$ ipython --no-banner

In [1]: import numpy as np

In [2]: np.set_printoptions(suppress=True, linewidth=140)

In [3]: tidy = lambda a: np.round(a, 2) + 0

In [4]: B = np.array([[-2, 0, 2]])

In [5]: data = B.T @ B

In [6]: print(data)
[[ 4  0 -4]
 [ 0  0  0]
 [-4  0  4]]

In [7]: # 2 groups of indices that never mix

In [8]: rng = np.random.default_rng(219)

In [9]: idx = rng.permutation(3)

In [10]: print(idx)
[2 1 0]

In [11]: B = data[idx][:, idx]

In [12]: print(tidy(np.linalg.det(B)), tidy(np.linalg.det(data[idx])))
0.0 0.0

In [13]: print(B)
[[ 4  0 -4]
 [ 0  0  0]
 [-4  0  4]]

In [14]: print(np.allclose(B, data))
True

In [15]: print(tidy(np.sort(np.abs(np.linalg.eigvals(B)))))
[0. 0. 8.]

In [16]: print(np.linalg.matrix_rank(data))
1

In [17]: print(data.mean(axis=0))
[0. 0. 0.]

In [18]: m1 = np.load("test5.npy")

In [19]: print(tidy(m1))
[[ 13.36  13.32  -6.65]
 [  5.61  16.59  -9.67]
 [ 15.82  -9.39   7.85]
 [-19.89  -1.27  -1.69]
 [ -1.77 -16.99  10.4 ]
 [-19.65  -3.7   -0.14]
 [-17.83   6.52  -6.3 ]
 [-15.97   9.21  -7.75]
 [  1.26  17.   -10.47]
 [ -1.81 -16.99  10.39]
 [-17.32   7.36  -6.76]
 [  7.65 -15.23  10.47]
 [ -7.69 -16.07   9.08]
 [-19.51  -4.38   0.3 ]
 [ -6.07 -16.49   9.55]
 [ 19.69   3.5    0.27]]

In [20]: # looks like rank 2

In [21]: Uu, sig, Vt = np.linalg.svd(m1)

In [22]: V = Vt[:(sig > 1e-8).sum()]

In [23]: vec = m1[10] + 5 * m1[13] + rng.integers(2) * np.eye(3)[0]

In [24]: print(tidy(vec))
[-113.88  -14.56   -5.26]

In [25]: print(np.allclose(V.T @ V @ vec, vec))
False

In [26]: print(tidy(V.T @ V))
[[ 0.99  0.06  0.09]
 [ 0.06  0.72 -0.44]
 [ 0.09 -0.44  0.29]]

In [27]: print(tidy(np.diag(V.T @ V)))
[0.99 0.72 0.29]

In [28]: print(tidy(np.linalg.norm(vec - V.T @ V @ vec)))
0.11

In [29]: Ac = m1 - m1.mean(axis=0)

In [30]: V = np.linalg.svd(Ac)[2][:2]

In [31]: B = Ac - Ac @ V.T @ V

In [32]: print(tidy((Ac @ V.T).std(axis=0)))
[14.35 13.22]

In [33]: print(tidy(np.cov(Ac @ V.T, rowvar=False)))
[[219.8    0.  ]
 [  0.   186.35]]

In [34]: K = np.eye(3, dtype=int)[rng.permutation(3)]

In [35]: print(K)
[[1 0 0]
 [0 1 0]
 [0 0 1]]

In [36]: # keeps lengths

In [37]: ev, V = np.linalg.eig(K)

In [38]: print(K @ V[:, 0] - ev[0] * V[:, 0])
[0. 0. 0.]

In [39]: print(tidy(np.sort(np.linalg.eigvals(K.T))))
[1. 1. 1.]

In [40]: print(ev)
[1. 1. 1.]

In [41]: print(np.prod(ev))
1.0

In [42]: print(np.allclose(K @ K.T, K.T @ K))
True

In [43]: print(tidy(np.abs(np.linalg.eigvals(K)).max()))
1.0

In [44]: print((K + K.T) / 2)
[[1. 0. 0.]
 [0. 1. 0.]
 [0. 0. 1.]]

In [45]: print(tidy(np.linalg.det(K)))
1.0

In [46]: print(np.trace(K))
3

In [47]: print(K @ K)
[[1 0 0]
 [0 1 0]
 [0 0 1]]

In [48]: print(tidy(np.sort(np.abs(np.linalg.eigvals(K)))))
[1. 1. 1.]

In [49]: r = np.linalg.matrix_rank(data)

In [50]: print(r)
1

In [51]: null = np.linalg.svd(data)[2][r:].T

In [52]: print([int(np.linalg.matrix_rank(np.delete(data, i, axis=0))) for i in range(3)])
[1, 1, 1]

In [53]: print([int(np.linalg.matrix_rank(data[:i])) for i in range(1, len(data) + 1)])
[1, 1, 1]

In [54]: print([int(np.linalg.matrix_rank(data[:, :j + 1])) for j in range(3)])
[1, 1, 1]
